$ ipython --no-banner

In [1]: import numpy as np

In [2]: np.set_printoptions(precision=2, suppress=True, linewidth=200)

In [3]: def rnd(a):
   ...:     return np.round(a, 2) + 0
   ...: 

In [4]: mat = np.load("out14.npy")

In [5]: mat
Out[5]: 
array([[ 2.76, -0.82,  0.79,  0.19,  1.31,  0.7 , -0.45,  4.52, -0.82, -2.57],
       [ 5.07,  3.07, -1.06,  0.56, -1.82,  0.51,  1.57, -2.93, -2.81, -4.78],
       [-3.85, -2.41,  0.73, -2.4 , -0.64, -2.29, -0.16, -3.21, -0.17, -0.17],
       [-3.78, -4.35, -0.83, -0.01, -0.72,  1.23, -1.37,  1.02, -2.21, -1.96],
       [ 5.37,  1.65,  1.28,  1.26, -6.92, -1.75, -2.61,  1.78, -5.44, -5.51],
       [-4.05, -1.72,  4.28,  1.58,  2.8 ,  3.14, -0.19,  3.23,  5.77,  2.23],
       [-4.27, -3.8 ,  0.42, -1.41, -0.87, -0.65, -0.11,  0.12, -0.41,  4.46],
       [ 0.99,  0.43, -4.31, -0.18,  2.68,  0.61,  1.79,  6.69, -0.84, -1.91],
       [-1.69,  0.93,  3.54,  5.99, -3.11, -0.35, -1.14,  2.53,  4.83,  0.9 ],
       [-0.93, -0.89, -4.33,  2.81,  0.19, 12.29, -3.26, -7.2 , -0.01,  2.95],
       [-6.46, -3.69,  0.66,  3.  ,  0.18,  3.98,  3.27,  3.17,  9.89, -9.6 ],
       [ 0.35,  2.01, -3.2 ,  6.15,  0.1 ,  5.68,  4.53, -1.28,  7.41, -6.49],
       [-1.74, -0.88,  1.85,  3.59, -1.95,  1.05, -1.23,  1.31, -1.03,  4.83],
       [-1.12,  0.41,  2.85, -1.23,  4.49,  0.7 , -0.47, -1.49,  0.54,  3.25],
       [ 1.56, -1.97,  2.19,  0.61,  0.34,  2.23,  1.58,  1.87, -0.49,  1.34],
       [-0.69, -5.12, -0.69,  1.77, -0.01,  2.97, -3.19,  1.1 ,  2.68,  5.35],
       [ 2.9 ,  2.3 , -0.5 , -0.65,  4.59, -6.27,  0.82,  3.25,  2.4 ,  3.53],
       [ 2.98, -2.52,  1.51,  0.6 , -2.11, -2.16,  1.86,  4.63,  3.41, -4.73],
       [-3.47,  2.56, -0.96, -3.03,  8.01, -1.71, -7.59, -7.9 ,  2.11,  4.6 ],
       [ 3.72,  0.78, -1.94,  4.48, -5.49,  0.05,  0.86,  6.63, -2.59, -7.09],
       [-5.73, -5.37, -1.19, -4.37,  2.64,  0.51,  1.21, -3.2 ,  2.29,  2.74],
       [ 1.46,  1.24, -0.65, -5.43,  1.1 , -2.03,  1.23, -2.08,  0.4 , -5.3 ],
       [ 1.32, -1.74, -2.5 ,  5.48,  1.18,  2.49,  4.92, -2.64, -0.99, -3.28],
       [-1.05,  3.11,  3.37,  0.85, -6.85,  7.1 ,  0.01, -1.85, -1.26, -1.41],
       [ 2.15, -7.77, -0.94, -2.57,  3.6 , -2.7 ,  0.88,  2.64, -0.22, -0.7 ],
       [-3.76, -5.04,  0.04, -0.88,  0.22,  0.51,  0.08,  0.01,  9.31, -1.96],
       [-1.26,  0.76, -2.93, -3.85,  1.4 ,  6.23, -3.84, -4.68,  5.61, -0.33]])

In [6]: x = np.array([-2, 3, -4, 5, -4, 3, 2, -4, 4, -4])

In [7]: rhs = mat @ x

In [8]: rnd(np.linalg.solve(mat.T @ mat, mat.T @ rhs))
Out[8]: array([-2.,  3., -4.,  5., -4.,  3.,  2., -4.,  4., -4.])

In [9]: rnd(np.linalg.pinv(mat) @ mat)
Out[9]: 
array([[1., 0., 0., 0., 0., 0., 0., 0., 0., 0.],
       [0., 1., 0., 0., 0., 0., 0., 0., 0., 0.],
       [0., 0., 1., 0., 0., 0., 0., 0., 0., 0.],
       [0., 0., 0., 1., 0., 0., 0., 0., 0., 0.],
       [0., 0., 0., 0., 1., 0., 0., 0., 0., 0.],
       [0., 0., 0., 0., 0., 1., 0., 0., 0., 0.],
       [0., 0., 0., 0., 0., 0., 1., 0., 0., 0.],
       [0., 0., 0., 0., 0., 0., 0., 1., 0., 0.],
       [0., 0., 0., 0., 0., 0., 0., 0., 1., 0.],
       [0., 0., 0., 0., 0., 0., 0., 0., 0., 1.]])

In [10]: rng = np.random.default_rng(23075)

In [11]: rhs = rhs + 0.3 * rng.normal(size=27)

In [12]: rnd(rhs)
Out[12]: 
array([-25.6 ,  38.02,  -6.1 ,  -3.13,   6.02,  -7.02, -30.2 , -11.95,  37.1 ,  77.12,  97.16, 135.42,  -8.82, -36.15, -21.37, -14.44, -53.16,   2.5 , -27.54,  40.49, -17.45,  -0.37,  62.26,  58.68,
       -66.09,  33.7 ,  45.01])

In [13]: coef, *_ = np.linalg.lstsq(mat, rhs)

In [14]: rnd(coef)
Out[14]: array([-2.02,  2.99, -4.05,  5.05, -4.01,  2.97,  1.99, -4.01,  3.99, -4.  ])

In [15]: rnd(np.linalg.norm(rhs - mat @ coef))
Out[15]: np.float64(1.18)

In [16]: coef.round()
Out[16]: array([-2.,  3., -4.,  5., -4.,  3.,  2., -4.,  4., -4.])
